$ python3 -q
>>> import numpy as np
>>> from numpy import linalg as LA
>>> np.set_printoptions(suppress=True, linewidth=200)
>>> def rnd(a):
...     return np.round(a, 2) + 0
... 
>>> m1 = np.load("arr.npy")
>>> rnd(m1)
array([[ 1.  ,  0.  ,  0.  ,  0.  ],
       [ 0.  ,  1.  ,  0.  ,  0.  ],
       [ 0.  ,  0.  , -0.71, -0.71],
       [ 0.  ,  0.  ,  0.71, -0.71]])
>>> P = np.triu(np.array([[1, 2, 0, 2], [2, 2, 0, 0], [1, 2, 2, 0], [2, 2, 1, 2]]), 1) + np.eye(4)
>>> B = P @ m1 @ LA.inv(P)
>>> LA.matrix_rank(B)
np.int64(4)
>>> O, Rm = LA.qr(m1)
>>> rnd(O.T @ O)
array([[1., 0., 0., 0.],
       [0., 1., 0., 0.],
       [0., 0., 1., 0.],
       [0., 0., 0., 1.]])
>>> O.shape, Rm.shape
((4, 4), (4, 4))
>>> np.abs(np.diag(Rm))
array([1., 1., 1., 1.])
>>> M = np.load("test6.npy")
>>> M
array([[0, 0, 0, 0, 0, 0],
       [5, 2, 1, 4, 2, 3],
       [4, 5, 0, 2, 4, 4],
       [4, 6, 1, 5, 1, 4],
       [0, 0, 0, 0, 0, 0],
       [4, 5, 0, 5, 1, 3],
       [0, 0, 0, 0, 0, 0],
       [3, 2, 0, 1, 2, 2],
       [2, 0, 1, 3, 0, 1],
       [2, 0, 1, 3, 0, 1],
       [2, 0, 1, 3, 0, 1],
       [3, 2, 0, 1, 2, 2],
       [0, 0, 0, 0, 0, 0],
       [3, 3, 1, 2, 0, 1]])
>>> # row 4 repeats row 0
>>> lab = M[:, 4] > np.median(M[:, 4])
>>> r0 = M[lab].mean(axis=0) - M[~lab].mean(axis=0)
>>> rnd(r0)
array([ 2.71,  3.29, -0.17,  1.62,  2.  ,  2.5 ])
>>> rnd((((M - M.mean(axis=0)) @ r0 > 0) == lab).mean())
np.float64(0.93)
